>>> import numpy as np
>>> import numpy.linalg as la
>>> np.set_printoptions(precision=3, suppress=True, linewidth=120, floatmode="fixed")
>>> mat = np.load("mat.npy")
>>> mat
array([[ 3,  0,  0,  2, -2,  1],
       [ 1,  3,  0,  0,  2, -2],
       [-2,  1,  3,  0,  0,  2],
       [ 2, -2,  1,  3,  0,  0],
       [ 0,  2, -2,  1,  3,  0],
       [ 0,  0,  2, -2,  1,  3]])
>>> cov = mat.T @ mat
>>> (mat @ mat.T).shape
(6, 6)
>>> np.allclose(cov, cov.T)
True
>>> np.diag(cov)
array([18, 18, 18, 18, 18, 18])
>>> la.matrix_rank(cov)
np.int64(6)
>>> cov
array([[18, -3, -4, 12, -4, -3],
       [-3, 18, -3, -4, 12, -4],
       [-4, -3, 18, -3, -4, 12],
       [12, -4, -3, 18, -3, -4],
       [-4, 12, -4, -3, 18, -3],
       [-3, -4, 12, -4, -3, 18]])
>>> np.allclose(mat @ mat.T, mat.T @ mat)
True
>>> np.sort(np.abs(np.fft.fft(mat[0]))), np.sort(la.svd(mat, compute_uv=False))
(array([2.000, 2.646, 2.646, 4.000, 6.083, 6.083]), array([2.000, 2.646, 2.646, 4.000, 6.083, 6.083]))
>>> np.fft.fft(mat[0])
array([ 4.000+0.000j,  2.500-0.866j,  5.500+2.598j, -2.000+0.000j,  5.500-2.598j,  2.500+0.866j])
>>> W1 = np.array([[1, 0, 0], [0, 0, 5], [4, 4, 3], [0, 1, 1], [5, 1, 2], [0, 1, 5]])
>>> b = np.array([1, 2, 1])
>>> hid = np.maximum(mat @ W1 + b, 0)
>>> (hid > 0).astype(int)
array([[0, 1, 1],
       [1, 1, 1],
       [1, 1, 1],
       [1, 1, 0],
       [1, 0, 1],
       [1, 1, 1]])
>>> hid
array([[ 0,  3,  4],
       [12,  2, 10],
       [11, 16, 25],
       [ 7,  9,  0],
       [ 8,  0, 12],
       [14, 12, 22]])
>>> Z = np.array([[5, 5], [2, 3], [-6, 1]])
>>> hid @ Z
array([[-18,  13],
       [  4,  76],
       [-63, 128],
       [ 53,  62],
       [-32,  52],
       [-38, 128]])
>>> W1 @ Z
array([[  5,   5],
       [-30,   5],
       [ 10,  35],
       [ -4,   4],
       [ 15,  30],
       [-28,   8]])
>>> (hid @ Z).round(6).argmax(axis=1)
array([1, 1, 1, 1, 1, 1])
